$ python3 -q
>>> import numpy as np
>>> import numpy.linalg as la
>>> np.set_printoptions(precision=2, suppress=True, linewidth=160, sign=" ")
>>> data = np.array([[-1, -1, 1, 0, 1, 1],
...     [0, 2, 0, -1, -2, 2],
...     [0, 2, -2, -1, -1, 2],
...     [-1, 2, 1, 0, 1, 1],
...     [0, -1, -1, 2, 0, 1],
...     [-1, 1, 1, -2, -1, 2]])
>>> data
array([[-1, -1,  1,  0,  1,  1],
       [ 0,  2,  0, -1, -2,  2],
       [ 0,  2, -2, -1, -1,  2],
       [-1,  2,  1,  0,  1,  1],
       [ 0, -1, -1,  2,  0,  1],
       [-1,  1,  1, -2, -1,  2]])
>>> vec = np.array([0, -1, -1, -2, -2, 3])
>>> target = data @ vec
>>> b, lr = np.zeros(6), 1 / la.norm(data, 2) ** 2
>>> for i in range(30):
...     b -= lr * data.T @ (data @ b - target)
...     if i % 5 == 0: print(i, round(la.norm(data @ b - target), 2))
... 
0 6.25
5 2.98
10 1.57
15 0.89
20 0.56
25 0.38
>>> b
array([-0.32, -0.91, -0.98, -1.82, -2.23,  2.83])
>>> vec = np.array([-1, -2, 0, -1, 0, 2])
>>> np.sign((data @ vec).round(6))
array([ 1,  1,  1, -1,  1,  1])
>>> (data @ vec).argmax()
np.int64(0)
>>> A = np.load("w.npy")
>>> A
array([[ 0.93, -0.05,  0.25, -0.02],
       [-0.05,  0.96,  0.19, -0.01],
       [ 0.25,  0.19,  0.12,  0.06],
       [-0.02, -0.01,  0.06,  1.  ]])
>>> f = np.array([1, 5, 6])
>>> np.convolve(A[3], f)
array([-0.02, -0.1 , -0.11,  1.23,  5.36,  5.97])
>>> np.round(np.correlate(A[3], A[0], "full"), 2) + 0
array([ 0.  ,  0.  ,  0.  , -0.02,  0.24,  0.  ,  0.92])
>>> np.round(np.cross(A[3, :3], A[0, :3]), 2) + 0
array([ 0.  ,  0.06,  0.01])
>>> np.array([np.convolve(row, f, "same") for row in A])
array([[ 4.59,  5.55,  0.92,  1.42],
       [ 0.69,  4.66,  6.69,  1.07],
       [ 1.45,  2.58,  1.78,  1.02],
       [-0.1 , -0.11,  1.23,  5.36]])
>>> np.polyval(f, A[3])
array([  5.91,   5.93,   6.32,  11.97])
>>> left, sig, Vt = la.svd(A)
>>> vecs = Vt[:(sig > 1e-8).sum()]
>>> rng = np.random.default_rng(73)
>>> vec = A[1] + 2 * A[0] + rng.integers(2) * np.eye(4)[1]
>>> vec
array([ 1.8 ,  1.85,  0.69, -0.05])
>>> round(float(la.norm(vec - vecs.T @ vecs @ vec)), 2)
0.2
>>> np.diag(vecs.T @ vecs)
array([ 0.93,  0.96,  0.12,  1.  ])
>>> f = np.array([-1, 2, -2, -2, 0, 0])
>>> feats = f[np.abs(np.subtract.outer(np.arange(6), np.arange(6)))]
>>> feats
array([[-1,  2, -2, -2,  0,  0],
       [ 2, -1,  2, -2, -2,  0],
       [-2,  2, -1,  2, -2, -2],
       [-2, -2,  2, -1,  2, -2],
       [ 0, -2, -2,  2, -1,  2],
       [ 0,  0, -2, -2,  2, -1]])
>>> B = la.invert(feats)
Traceback (most recent call last):
  File "<python-input-31>", line 1, in <module>
    B = la.invert(feats)
        ^^^^^^^^^
AttributeError: module 'numpy.linalg' has no attribute 'invert'
>>> B = la.inv(feats)
>>> np.round(la.inv(B), 2) + 0
array([[-1.,  2., -2., -2.,  0.,  0.],
       [ 2., -1.,  2., -2., -2.,  0.],
       [-2.,  2., -1.,  2., -2., -2.],
       [-2., -2.,  2., -1.,  2., -2.],
       [ 0., -2., -2.,  2., -1.,  2.],
       [ 0.,  0., -2., -2.,  2., -1.]])
>>> np.allclose(B, feats.T)
False
>>> round(la.det(feats) * la.det(B), 2)
np.float64(1.0)
>>> np.round(la.cond(feats), 2)
np.float64(4.29)
>>> feats.reshape(-1, 2)
array([[-1,  2],
       [-2, -2],
       [ 0,  0],
       [ 2, -1],
       [ 2, -2],
       [-2,  0],
       [-2,  2],
       [-1,  2],
       [-2, -2],
       [-2, -2],
       [ 2, -1],
       [ 2, -2],
       [ 0, -2],
       [-2,  2],
       [-1,  2],
       [ 0,  0],
       [-2, -2],
       [ 2, -1]])
>>> feats.reshape(2, -1)
array([[-1,  2, -2, -2,  0,  0,  2, -1,  2, -2, -2,  0, -2,  2, -1,  2, -2, -2],
       [-2, -2,  2, -1,  2, -2,  0, -2, -2,  2, -1,  2,  0,  0, -2, -2,  2, -1]])
>>> feats.ravel(order="F")
array([-1,  2, -2, -2,  0,  0,  2, -1,  2, -2, -2,  0, -2,  2, -1,  2, -2, -2, -2, -2,  2, -1,  2, -2,  0, -2, -2,  2, -1,  2,  0,  0, -2, -2,  2, -1])
>>> T = feats.reshape(6, 2, -1)
>>> np.einsum("ihd,jhd->hij", T, T).shape
(2, 6, 6)
>>> np.einsum("ihd,ihd->ih", T, T)
array([[  9,   4],
       [  9,   8],
       [  9,  12],
       [ 12,   9],
       [  8,   9],
       [  4,   9]])
>>> T.sum(axis=1)
array([[-3,  2, -2],
       [ 0, -3,  2],
       [ 0,  0, -3],
       [-3,  0,  0],
       [ 2, -3,  0],
       [-2,  2, -3]])
>>> np.swapaxes(T, 1, 2)[4]
array([[ 0,  2],
       [-2, -1],
       [-2,  2]])
>>> T[:, 0]
array([[-1,  2, -2],
       [ 2, -1,  2],
       [-2,  2, -1],
       [-2, -2,  2],
       [ 0, -2, -2],
       [ 0,  0, -2]])
>>> arr = np.load("run19.npy")
>>> arr
array([[ 0.  , -0.3 , -1.7 ,  1.82,  0.4 ],
       [-0.3 , -1.3 , -0.1 ,  0.21,  2.3 ],
       [-0.1 ,  0.1 ,  0.8 , -0.89,  0.1 ],
       [ 0.5 ,  0.5 ,  0.9 , -0.9 , -1.4 ],
       [-0.6 , -1.5 ,  0.3 , -0.54, -0.6 ],
       [-0.6 , -0.2 , -1.1 ,  1.01,  0.  ],
       [ 0.2 , -0.8 ,  0.4 , -0.57, -0.2 ],
       [ 0.6 , -0.1 , -0.3 ,  0.3 ,  0.  ],
       [ 0.  ,  0.7 ,  1.3 , -1.42, -0.4 ],
       [ 0.  , -0.4 ,  1.5 , -1.44,  0.9 ],
       [ 0.8 ,  0.6 ,  0.1 ,  0.03,  0.2 ],
       [ 0.6 ,  0.1 ,  3.  , -3.12,  0.8 ],
       [ 1.2 ,  0.6 ,  1.  , -1.02, -0.9 ],
       [-1.  ,  0.3 ,  0.1 , -0.22,  0.9 ],
       [ 1.  ,  0.7 ,  0.  , -0.06, -0.8 ],
       [ 0.6 , -0.1 ,  0.5 , -0.57,  0.3 ]])
>>> cen = arr - arr.mean(axis=0)
>>> vecs = la.svd(cen)[2][:4]
>>> B = cen - cen @ vecs.T @ vecs
>>> np.round(np.cov(cen @ vecs.T, rowvar=False), 2) + 0
array([[ 2.45,  0.  ,  0.  ,  0.  ],
       [ 0.  ,  1.01,  0.  ,  0.  ],
       [ 0.  ,  0.  ,  0.34,  0.  ],
       [ 0.  ,  0.  ,  0.  ,  0.2 ]])
>>> round(la.norm(B) / la.norm(cen), 2)
np.float64(0.02)
>>> np.diag(vecs.T @ vecs)
array([ 0.99,  1.  ,  0.48,  0.53,  1.  ])
>>> np.round(B.std(axis=0), 2) + 0
array([ 0.  ,  0.  ,  0.03,  0.03,  0.  ])
>>> la.norm(B, axis=1).round(6).argmax()
np.int64(3)
>>> C = arr[[3, 6]].astype(float)
>>> for _ in range(6):
...     z = la.norm(arr[:, None] - C, axis=-1).argmin(axis=1)
...     C = np.array([arr[z == j].mean(axis=0) for j in range(2)])
... 
>>> z
array([ 1,  1,  0,  0,  1,  1,  1,  1,  0,  0,  1,  0,  0,  1,  1,  1])
>>> C[1] - C[0]
array([-0.3 , -0.54, -1.6 ,  1.61,  0.4 ])
>>> C
array([[ 0.37,  0.27,  1.42, -1.47, -0.15],
       [ 0.07, -0.27, -0.18,  0.14,  0.25]])
>>> np.abs(C[1] - C[0]).argmax()
np.int64(3)
>>> F = np.array([[-1.0, 0.0, 0.0, 0.0, 0.0, 0.0],
...     [-1.0, 1.0, 2.0, 0.0, 0.0, 0.0],
...     [-2.0, 1.0, -2.0, 0.0, 0.0, 0.0],
...     [0.0, 0.0, 0.0, -5.0, 8.0, -3.0],
...     [0.0, 0.0, 0.0, 4.0, -4.0, -5.0],
...     [0.0, 0.0, 0.0, -6.0, 3.0, -3.0]])
>>> z = rng.permutation(6)
>>> z
array([ 4,  3,  2,  5,  0,  1])
>>> B = F[z][:, z]
>>> np.sort(np.abs(la.eigvals(B)))
array([ 1.  ,  1.56,  2.56,  3.54,  8.18,  8.18])
>>> np.trace(B)
np.float64(-14.0)
>>> la.norm(F, axis=1).argmax()
np.int64(3)
>>> round(float(la.norm(F, "nuc")), 2)
28.04
>>> round(la.norm(F[4], 1), 2), np.round(la.norm(F[4], np.inf), 2)
(np.float64(13.0), np.float64(5.0))
>>> la.norm(F, axis=0)
array([ 2.45,  1.41,  2.83,  8.77,  9.43,  6.56])
>>> np.round(la.norm(F, 2), 2)
np.float64(12.65)
>>> la.norm(F, axis=1)
array([ 1.  ,  2.45,  3.  ,  9.9 ,  7.55,  7.35])
>>> F[4] @ F[1]
np.float64(0.0)
>>> E = np.array([[-0.8, -1.9, -1.3, -1.0, -1.0],
...     [-0.62, -1.81, -1.34, -1.02, -0.92],
...     [0.3, 1.5, 0.0, -0.7, -1.2]])
>>> E
array([[-0.8 , -1.9 , -1.3 , -1.  , -1.  ],
       [-0.62, -1.81, -1.34, -1.02, -0.92],
       [ 0.3 ,  1.5 ,  0.  , -0.7 , -1.2 ]])
>>> vec = np.array([-8, 3, -4, 2, 6])
>>> E @ np.ones(5)
array([-6.  , -5.71, -0.1 ])
>>> E @ vec
array([-2.1 , -2.67, -6.5 ])
>>> la.norm(E @ vec) <= la.norm(E, 2) * la.norm(vec) + 1e-9
np.True_
>>> (E * vec).sum(axis=1)
array([-2.1 , -2.67, -6.5 ])
>>> (E @ vec).argmax()
np.int64(0)
>>> np.einsum("ij,j->i", E, vec)
array([-2.1 , -2.67, -6.5 ])
>>> E * vec
array([[ 6.4 , -5.7 ,  5.2 , -2.  , -6.  ],
       [ 4.96, -5.43,  5.36, -2.04, -5.52],
       [-2.4 ,  4.5 , -0.  , -1.4 , -7.2 ]])
>>> np.sign((E @ vec).round(6))
array([-1., -1., -1.])
>>> vec @ E
Traceback (most recent call last):
  File "<python-input-86>", line 1, in <module>
    vec @ E
    ~~~~^~~
ValueError: matmul: Input operand 1 has a mismatch in its core dimension 0, with gufunc signature (n?,k),(k,m?)->(n?,m?) (size 3 is different from 5)
>>> K = np.load("a.npy")
>>> K
array([[ 0,  0,  0],
       [ 1, -1, -2],
       [ 0,  0,  0],
       [ 2,  1, -2],
       [ 4, -1, -3],
       [ 0,  0,  0],
       [ 0,  0,  0],
       [-1,  1, -1],
       [ 2, -2, -1],
       [ 2,  1, -2],
       [ 2,  1, -2],
       [-1,  1, -1],
       [ 2, -2, -1],
       [-1,  1, -1],
       [ 0,  0,  0],
       [-1,  1, -1],
       [ 0,  0,  0],
       [ 2,  1, -2],
       [ 0,  0,  0]])
>>> hat = K @ la.solve(K.T @ K, K.T)
>>> hat @ K[:, 1]
array([ 0., -1.,  0.,  1., -1.,  0.,  0.,  1., -2.,  1.,  1.,  1., -2.,  1.,  0.,  1.,  0.,  1.,  0.])
>>> la.matrix_rank(np.eye(19) - hat)
np.int64(16)
>>> np.round(la.eigvalsh(hat), 2) + 0
array([ 0.,  0.,  0.,  0.,  0.,  0.,  0.,  0.,  0.,  0.,  0.,  0.,  0.,  0.,  0.,  0.,  1.,  1.,  1.])
>>> np.allclose(hat @ hat, hat)
True
>>> cen = K - K.mean(axis=1)
Traceback (most recent call last):
  File "<python-input-94>", line 1, in <module>
    cen = K - K.mean(axis=1)
          ~~^~~~~~~~~~~~~~~~
ValueError: operands could not be broadcast together with shapes (19,3) (19,) 
>>> cen = K - K.mean(axis=0)
>>> left, sig, Vt = la.svd(cen, full_matrices=False)
>>> np.abs(Vt[0]).argmax()
np.int64(0)
>>> np.searchsorted(np.cumsum(sig ** 2) / (sig ** 2).sum(), 0.9) + 1
np.int64(2)
>>> Vt[0] * np.sign(Vt[0, np.abs(Vt[0]).argmax()])
array([ 0.85, -0.28, -0.44])
>>> def softmax(z):
...     e = np.exp(z - z.max(axis=-1, keepdims=True))
...     return e / e.sum(axis=-1, keepdims=True)
... 
>>> softmax(F[1])
array([ 0.03,  0.2 ,  0.55,  0.07,  0.07,  0.07])
>>> S = F @ F.T / np.sqrt(6)
>>> np.round(softmax(S), 2) + 0
array([[ 0.18,  0.18,  0.27,  0.12,  0.12,  0.12],
       [ 0.09,  0.69,  0.04,  0.06,  0.06,  0.06],
       [ 0.05,  0.01,  0.87,  0.02,  0.02,  0.02],
       [ 0.  ,  0.  ,  0.  ,  1.  ,  0.  ,  0.  ],
       [ 0.  ,  0.  ,  0.  ,  0.  ,  1.  ,  0.  ],
       [ 0.  ,  0.  ,  0.  ,  0.98,  0.  ,  0.02]])
>>> z = K[:, 2] > np.median(K[:, 2])
>>> f = K[z].mean(axis=0) - K[~z].mean(axis=0)
>>> round(float((((K - K.mean(axis=0)) @ f > 0) == z).mean()), 2)
0.79
>>> cov = np.cov(K, rowvar=False)
>>> np.corrcoef(K.T)
array([[ 1.  , -0.41, -0.71],
       [-0.41,  1.  , -0.06],
       [-0.71, -0.06,  1.  ]])
>>> cov.shape
(3, 3)
>>> round(float(np.corrcoef(K[:, 2], K[:, 1])[0, 1]), 2)
-0.06
>>> np.polyfit(K[:, 2], K[:, 1], 1)
array([-0.06,  0.04])
>>> C = np.sign(np.array([[0, 3, 0, 0], [1, 2, 1, 2], [2, 3, 1, 2], [2, 1, 2, 0]]))
>>> B = (np.tril(C, -1) + np.eye(4)) @ (np.triu(C, 1) + np.eye(4))
>>> w = np.array([2, 1, 0, 2])
>>> mat = np.rint(B * w @ la.inv(B)) + 0
>>> mat
array([[ 3., -2.,  1.,  0.],
       [ 2.,  0., -2.,  2.],
       [ 2.,  0., -4.,  4.],
       [ 2.,  0., -6.,  6.]])
>>> vec = np.array([5, 2, 2, 5])
>>> h = np.maximum(mat @ vec, 0)
>>> np.flatnonzero(h > 1e-9)
array([ 0,  1,  2,  3])
>>> mat * (h > 1e-9)[:, None]
array([[ 3., -2.,  1.,  0.],
       [ 2.,  0., -2.,  2.],
       [ 2.,  0., -4.,  4.],
       [ 2.,  0., -6.,  6.]])
>>> h
array([ 13.,  16.,  22.,  28.])
>>> np.maximum(mat @ vec, 0) - np.maximum(-mat @ vec, 0)
array([ 13.,  16.,  22.,  28.])
>>> cen = K - K.mean(axis=0)
>>> vecs = la.svd(cen)[2][:2]
>>> B = cen - cen @ vecs.T @ vecs
>>> round(la.norm(B) / la.norm(cen), 2)
np.float64(0.22)
>>> B.std(axis=0)
array([ 0.22,  0.18,  0.31])
>>> la.norm(B, axis=1).round(6).argmax()
np.int64(1)
>>> softmax(mat[0] + 3)
array([ 0.84,  0.01,  0.11,  0.04])
>>> S = mat @ mat.T / np.sqrt(4)
>>> softmax(S).round(6).argmax(axis=1)
array([ 0,  3,  3,  3])
>>> vec = np.array([0, 0, -1, 1])
>>> mat @ vec
array([-1.,  4.,  8., 12.])
>>> la.norm(mat @ vec) <= la.norm(mat, 2) * la.norm(vec) + 1e-9
np.True_
>>> (mat * vec).sum(axis=1)
array([-1.,  4.,  8., 12.])
>>> np.einsum("ij,j->i", mat, vec)
array([-1.,  4.,  8., 12.])
>>> mat * vec
array([[ 0., -0., -1.,  0.],
       [ 0.,  0.,  2.,  2.],
       [ 0.,  0.,  4.,  4.],
       [ 0.,  0.,  6.,  6.]])
>>> mat @ (2 * vec)
array([-2.,  8., 16., 24.])
>>> mat @ np.ones(4)
array([ 2.,  2.,  2.,  2.])
